% python3 -q
>>> import numpy as np
>>> np.set_printoptions(precision=1, suppress=True, linewidth=120, floatmode="fixed")
>>> rnd = lambda a: np.round(a, 1) + 0
>>> W0 = np.load("run8.npy")
>>> W0
array([[-2, -1, -3,  3],
       [ 2,  1,  0,  0],
       [-3, -1, -1,  3]])
>>> u, g = W0[2], W0[1]
>>> u @ g
np.int64(-7)
>>> p = (u @ g) / (u @ u) * u
>>> rnd(np.linalg.norm(u + g) ** 2 + np.linalg.norm(u - g) ** 2)
np.float64(50.0)
>>> rnd((g - p) @ u)
np.float64(0.0)
>>> rnd(p)
array([ 1.0,  0.4,  0.4, -1.0])
>>> rnd(g - p)
array([ 1.0,  0.6, -0.4,  1.0])
>>> rnd(np.linalg.norm(W0[0] - W0[2]))
np.float64(2.2)
>>> rnd(np.linalg.norm(W0, 1)), rnd(np.linalg.norm(W0, np.inf))
(np.float64(7.0), np.float64(9.0))
>>> np.linalg.norm(W0, axis=1).argmax()
np.int64(0)
>>> W0[0] @ W0[2]
np.int64(19)
>>> print(rnd(np.linalg.norm(W0, "nuc")))
9.7
>>> rnd(np.linalg.svd(W0, compute_uv=False))
array([6.5, 2.1, 1.0])
>>> W0.sum(axis=1)
array([-3,  3, -2])
>>> np.unravel_index(np.abs(W0).argmax(), W0.shape)
(np.int64(0), np.int64(2))
>>> print(W0.sum(axis=0))
[-3 -1 -4  6]
>>> vec = np.array([2, -1, 3, -2])
>>> h = np.maximum(W0 @ vec, 0)
>>> h
array([0, 3, 0])
>>> rnd(np.tanh(W0 @ vec))
array([-1.0,  1.0, -1.0])
>>> W0.T @ h
array([6, 3, 0, 0])
>>> np.maximum(W0 @ (3 * vec), 0)
array([0, 9, 0])
>>> w1 = np.array([[0, -2, -3], [3, -2, -3], [-3, -3, 0], [-3, -3, -3]])
>>> coef = np.array([1, 3, 0])
>>> H = np.maximum(W0 @ w1 + coef, 0)
>>> H
array([[0, 9, 0],
       [4, 0, 0],
       [0, 5, 3]])
>>> rnd((H > 0).mean(axis=0))
array([0.3, 0.7, 0.3])
>>> cent = np.array([[-8, -4, 2], [-2, 5, 0], [9, -5, 8]])
>>> w1 @ cent
array([[-23,   5, -24],
       [-47,  -7, -18],
       [ 30,  -3,  -6],
       [  3,  12, -30]])
>>> (H @ cent).round(6).argmax(axis=1)
array([1, 2, 2])
>>> print(H @ cent)
[[-18  45   0]
 [-32 -16   8]
 [ 17  10  24]]
>>> J = np.load("sample3.npy")
>>> print(J)
[[0 0 0]
 [0 1 0]
 [0 0 9]]
>>> rank = np.linalg.matrix_rank(J)
>>> print(rank)
2
>>> N = np.linalg.svd(J)[2][rank:].T
>>> print([int(np.linalg.matrix_rank(np.delete(J, i, axis=0))) for i in range(3)])
[2, 1, 1]
>>> [int(np.linalg.matrix_rank(J[:i])) for i in range(1, len(J) + 1)]
[0, 1, 2]
>>> print([int(np.linalg.matrix_rank(J[:, :j + 1])) for j in range(3)])
[0, 1, 2]
>>> np.linalg.matrix_rank(J.T @ J), np.linalg.matrix_rank(J @ J.T)
(np.int64(2), np.int64(2))
>>> (np.linalg.matrix_power((J != 0) + (J.T != 0) + np.eye(3), 3) > 0).astype(int)
array([[1, 0, 0],
       [0, 1, 0],
       [0, 0, 1]])
>>> print(J @ J)
[[ 0  0  0]
 [ 0  1  0]
 [ 0  0 81]]
>>> rnd(np.linalg.det(J))
np.float64(0.0)
>>> rnd(np.sort(np.linalg.eigvals(J).real))
array([0.0, 1.0, 9.0])
>>> [int(np.linalg.matrix_rank(np.linalg.matrix_power(J, p))) for p in range(1, 4)]
[2, 2, 2]
>>> rnd(np.linalg.norm(J, 2) / np.linalg.norm(J))
np.float64(1.0)
>>> print([round(float(x), 1) for x in np.linalg.svd(J, compute_uv=False)[:3]])
[9.0, 1.0, 0.0]
>>> np.linalg.cond(J) > 100
np.True_
>>> print(np.allclose(J[:-1].T @ np.linalg.lstsq(J[:-1].T, J[-1])[0], J[-1]))
False
>>> rnd(J @ np.linalg.pinv(J) @ J)
array([[0.0, 0.0, 0.0],
       [0.0, 1.0, 0.0],
       [0.0, 0.0, 9.0]])
>>> rnd(np.trace(np.linalg.pinv(J) @ J))
np.float64(2.0)
>>> X = np.load("a.npy")
>>> X
array([[  1,   2,   5,  -4,  -8, -20],
       [  5,   2,   5, -20,  -8, -20],
       [  3,   3,   2, -12, -12,  -8],
       [ -5, -10, -25,   4,   8,  20],
       [-25, -10, -25,  20,   8,  20],
       [-15, -15, -10,  12,  12,   8]])
>>> u = np.array([-3, 3, 3, -2, 3, 3])
>>> A2 = X + np.outer(u, np.eye(6)[3])
>>> np.linalg.matrix_rank(np.linalg.inv(A2) - np.linalg.inv(X), tol=1e-8)
np.int64(1)
>>> rnd(np.linalg.det(A2) / np.linalg.det(X)), rnd(1 + np.linalg.solve(X, u)[3])
(np.float64(0.5), np.float64(0.5))
>>> A2
array([[  1.0,   2.0,   5.0,  -7.0,  -8.0, -20.0],
       [  5.0,   2.0,   5.0, -17.0,  -8.0, -20.0],
       [  3.0,   3.0,   2.0,  -9.0, -12.0,  -8.0],
       [ -5.0, -10.0, -25.0,   2.0,   8.0,  20.0],
       [-25.0, -10.0, -25.0,  23.0,   8.0,  20.0],
       [-15.0, -15.0, -10.0,  15.0,  12.0,   8.0]])
>>> Q, _ = np.linalg.qr(np.array([[-2.1, -0.9, -0.4, -0.2],
...     [0.9, 1.6, 1.1, 1.8],
...     [0.0, -0.4, -0.2, -0.2],
...     [0.3, 0.3, 0.5, 0.3]]))
>>> evecs, _ = np.linalg.qr(np.array([[0.5, -0.7], [0.5, -0.5]]))
>>> sv = 5 * 0.5 ** np.arange(2)
>>> A = Q[:, :2] * sv @ evecs[:2]
>>> rnd(A)
array([[ 3.9,  2.6],
       [ 0.1, -2.9],
       [-0.6,  0.6],
       [-0.3, -0.6]])
>>> w1 = np.array([[-2, -2, 0, 5], [-2, -7, -6, -9]])
>>> coef = np.array([1, 1, 1, 2])
>>> H = np.maximum(A @ w1 + coef, 0)
>>> print((H > 0).astype(int))
[[0 0 0 0]
 [1 1 1 1]
 [1 0 0 0]
 [1 1 1 1]]
>>> print(rnd(H))
[[ 0.0  0.0  0.0  0.0]
 [ 6.5 21.0 18.4 28.7]
 [ 1.0  0.0  0.0  0.0]
 [ 2.8  5.9  4.7  6.1]]
>>> np.linalg.matrix_rank(H)
np.int64(3)
>>> cent = np.array([[2, 5, 7], [1, 2, 0], [6, 4, 4], [1, 3, 0]])
>>> rnd(H @ cent)
array([[  0.0,   0.0,   0.0],
       [173.0, 234.3, 119.2],
       [  2.0,   5.0,   7.0],
       [ 46.0,  63.1,  38.7]])
>>> (H @ cent).round(6).argmax(axis=1)
array([0, 1, 2, 1])
>>> w1 @ cent
array([[ -1,   1, -14],
       [-56, -75, -38]])
>>> vec = np.array([-5, -8])
>>> h = np.maximum(A @ vec, 0)
>>> rnd(h)
array([ 0.0, 22.5,  0.0,  6.5])
>>> print(rnd(A.T @ h))
[  1.1 -69.1]
>>> mat = np.loadtxt("test8.csv", delimiter=",")
>>> mat
array([[1.0, 0.0, 0.0, 0.0],
       [0.0, 1.0, 0.0, 0.0],
       [0.0, 0.0, 0.7, 0.3],
       [0.0, 0.5, 0.0, 0.5]])
>>> # 2 blocks once reordered
>>> rnd(np.sort(np.abs(np.linalg.eigvals(mat)))[::-1])
array([1.0, 1.0, 0.7, 0.5])
>>> print(rnd(np.linalg.matrix_power(mat, 100)))
[[1.0 0.0 0.0 0.0]
 [0.0 1.0 0.0 0.0]
 [0.0 1.0 0.0 0.0]
 [0.0 1.0 0.0 0.0]]
>>> p = np.eye(4)[2]
>>> for _ in range(6):
...     p = p @ mat
...     print(p.round(1))
... 
[0.0 0.0 0.7 0.3]
[0.0 0.2 0.5 0.4]
[0.0 0.3 0.3 0.3]
[0.0 0.5 0.2 0.3]
[0.0 0.6 0.2 0.2]
[0.0 0.7 0.1 0.2]
>>> rnd(mat @ mat)
array([[1.0, 0.0, 0.0, 0.0],
       [0.0, 1.0, 0.0, 0.0],
       [0.0, 0.2, 0.5, 0.4],
       [0.0, 0.8, 0.0, 0.2]])
>>> np.allclose(mat, mat.T)
False
>>> print(np.trace(mat))
3.2
>>> def softmax(z):
...     e = np.exp(z - z.max(axis=-1, keepdims=True))
...     return e / e.sum(axis=-1, keepdims=True)
... 
>>> rnd(softmax(J[0] + -1))
array([0.3, 0.3, 0.3])
>>> rnd(softmax(J[0]))
array([0.3, 0.3, 0.3])
>>> S = J @ J.T / np.sqrt(3)
>>> softmax(S).round(6).argmax(axis=1)
array([0, 1, 2])
>>> print(rnd(softmax(S)[0] @ J))
[0.0 0.3 3.0]
>>> t3 = np.stack([mat, -1 * mat, mat[::-1]])
>>> print(rnd(np.linalg.norm(t3, axis=(1, 2))))
[1.8 1.8 1.8]
>>> (t3 @ mat.T).shape
(3, 4, 4)
>>> print(t3.sum(axis=0))
[[0.0 0.5 0.0 0.5]
 [0.0 0.0 0.7 0.3]
 [0.0 1.0 0.0 0.0]
 [1.0 0.0 0.0 0.0]]
>>> K = np.load("data.npy")
>>> K
array([[-2,  1, -3],
       [-3, -2,  1],
       [ 1, -3, -2]])
>>> rng = np.random.default_rng(291134)
>>> labels = rng.permutation(3)
>>> labels
array([0, 1, 2])
>>> A2 = K[labels][:, labels]
>>> rnd(np.linalg.det(A2)), rnd(np.linalg.det(K[labels]))
(np.float64(-52.0), np.float64(-52.0))
>>> np.diag(A2)
array([-2, -2, -2])
>>> A2
array([[-2,  1, -3],
       [-3, -2,  1],
       [ 1, -3, -2]])
>>> print(np.trace(A2))
-6
>>> F = np.array([[-2.5, 1.8, -7.0], [-1.9, -1.9, -1.0], [-1.0, -0.2, -3.0]])
>>> vec = np.array([-1, -7, 2])
>>> h = np.maximum(F @ vec, 0)
>>> np.flatnonzero(h > 1e-9)
array([1])
>>> F * (h > 1e-9)[:, None]
array([[-0.0,  0.0, -0.0],
       [-1.9, -1.9, -1.0],
       [-0.0, -0.0, -0.0]])
>>> rnd(np.maximum(F @ (3 * vec), 0))
array([ 0.0, 39.6,  0.0])
>>> rnd(np.maximum(F @ vec, 0) - np.maximum(-F @ vec, 0))
array([-24.1,  13.2,  -3.6])
>>> rnd(F.T @ h)
array([-25.1, -25.1, -13.2])
>>> h
array([ 0.0, 13.2,  0.0])
>>> u = np.array([3, -3, 3])
>>> A2 = F + np.outer(u, np.eye(3)[2])
>>> np.linalg.matrix_rank(A2 - F)
np.int64(1)
>>> print(rnd(np.linalg.det(A2) / np.linalg.det(F)), rnd(1 + np.linalg.solve(F, u)[2]))
-1.3 -1.3
>>> A2
array([[-2.5,  1.8, -4.0],
       [-1.9, -1.9, -4.0],
       [-1.0, -0.2,  0.0]])
>>> A2 = F / np.linalg.norm(F, axis=1, keepdims=True)
>>> G = A2 @ A2.T
>>> (np.abs(G) > 0.9).astype(int)
array([[1, 0, 1],
       [0, 1, 0],
       [1, 0, 1]])
>>> rnd(np.degrees(np.arccos(np.clip(G[2, 0], -1, 1))))
np.float64(17.3)
>>> A2 = np.linalg.inv(F)
>>> rnd(np.linalg.det(F) * A2)
array([[  5.5,   6.8, -15.1],
       [ -4.7,   0.5,  10.8],
       [ -1.5,  -2.3,   8.2]])
>>> rnd(np.linalg.det(F) * np.linalg.det(A2))
np.float64(1.0)
>>> np.allclose(A2, F.T)
False
>>> print(rnd(F @ A2))
[[1.0 0.0 0.0]
 [0.0 1.0 0.0]
 [0.0 0.0 1.0]]
>>> rnd(np.linalg.cond(F))
np.float64(16.0)
>>> hat = np.triu(np.array([[-1, 0, -3], [5, 4, -3], [-5, -5, 2]]), 1) + np.eye(3)
>>> A2 = hat @ F @ np.linalg.inv(hat)
>>> rnd(np.trace(A2)), np.trace(F)
(np.float64(-7.4), np.float64(-7.4))
>>> arr = np.diag(np.array([9, 0, 9]))
>>> arr
array([[9, 0, 0],
       [0, 0, 0],
       [0, 0, 9]])
>>> # symmetric, so the eigenvalues are real
>>> print((arr != 0).astype(int))
[[1 0 0]
 [0 0 0]
 [0 0 1]]
>>> (np.linalg.matrix_power((arr != 0) + (arr.T != 0) + np.eye(3), 3) > 0).astype(int)
array([[1, 0, 0],
       [0, 1, 0],
       [0, 0, 1]])
>>> print(rnd(np.sort(np.linalg.eigvals(arr).real)))
[0.0 9.0 9.0]
>>> arr @ arr
array([[81,  0,  0],
       [ 0,  0,  0],
       [ 0,  0, 81]])
>>> w, evecs = np.linalg.eigh(arr)
>>> evecs.T @ arr @ evecs
array([[0.0, 0.0, 0.0],
       [0.0, 9.0, 0.0],
       [0.0, 0.0, 9.0]])
>>> w.sum(), np.trace(arr)
(np.float64(18.0), np.int64(18))
>>> print(rnd(np.linalg.svd(arr, compute_uv=False)))
[9.0 9.0 0.0]
>>> rnd(np.linalg.eigvalsh(arr @ arr))
array([ 0.0, 81.0, 81.0])
>>> (w > 1e-8).sum(), (w < -1e-8).sum()
(np.int64(2), np.int64(0))
>>> np.unique(w.round(6) + 0, return_counts=True)[1]
array([1, 2])
